$ python3 -q
>>> import numpy as np
>>> np.set_printoptions(precision=1, suppress=True, linewidth=160)
>>> m1 = np.array([[0, 2], [2, 3]])
>>> m1
array([[0, 2],
       [2, 3]])
>>> # symmetric, so the eigenvalues are real
>>> w, V = np.linalg.eig(m1)
>>> np.prod(w)
np.float64(-4.0)
>>> mat = np.load("test14.npy")
>>> mat
array([[ 1, -1,  1, -1],
       [ 1,  0,  0,  0],
       [ 1,  1,  1,  1],
       [ 1,  2,  4,  8]])
>>> x0 = np.array([3, -6, -5, 4])
>>> h = np.maximum(mat @ x0, 0)
>>> mat.T @ h
array([ 6,  6, 12, 24])
>>> mat * (h > 1e-9)[:, None]
array([[0, 0, 0, 0],
       [1, 0, 0, 0],
       [0, 0, 0, 0],
       [1, 2, 4, 8]])
>>> x0 = np.array([-1, -1, 2, 2])
>>> target = mat @ x0
>>> print(target)
[ 0 -1  2 21]
>>> np.linalg.solve(mat.T, mat[3])
array([0., 0., 0., 1.])
>>> np.round(np.linalg.solve(mat, mat[:, 3]), 1) + 0
array([0., 0., 0., 1.])
>>> np.linalg.solve(mat, -2 * target)
array([ 2.,  2., -4., -4.])
>>> np.linalg.solve(mat, target)
array([-1., -1.,  2.,  2.])
>>> r0 = np.array([3, 2])
>>> np.array([np.convolve(row, r0, "same") for row in mat])
array([[ 3, -1,  1, -1],
       [ 3,  2,  0,  0],
       [ 3,  5,  5,  5],
       [ 3,  8, 16, 32]])
>>> np.cross(mat[1, :3], mat[2, :3])
array([ 0, -1,  1])
>>> rng = np.random.default_rng(67)
>>> lab = rng.permutation(4)
>>> other = mat[:, lab] * rng.choice([-1, 1], 4)
>>> other
array([[-1,  1, -1,  1],
       [ 0,  0,  0,  1],
       [-1, -1,  1,  1],
       [-4, -8,  2,  1]])
>>> Uu, _, vt = np.linalg.svd(mat.T @ other)
>>> np.round(Uu @ vt, 1) + 0
array([[ 0.,  0.,  0.,  1.],
       [ 0.,  0.,  1.,  0.],
       [-1.,  0.,  0.,  0.],
       [ 0., -1.,  0.,  0.]])
>>> np.round(np.linalg.lstsq(mat, other)[0], 1) + 0
array([[ 0.,  0.,  0.,  1.],
       [ 0.,  0.,  1.,  0.],
       [-1.,  0.,  0.,  0.],
       [ 0., -1.,  0.,  0.]])
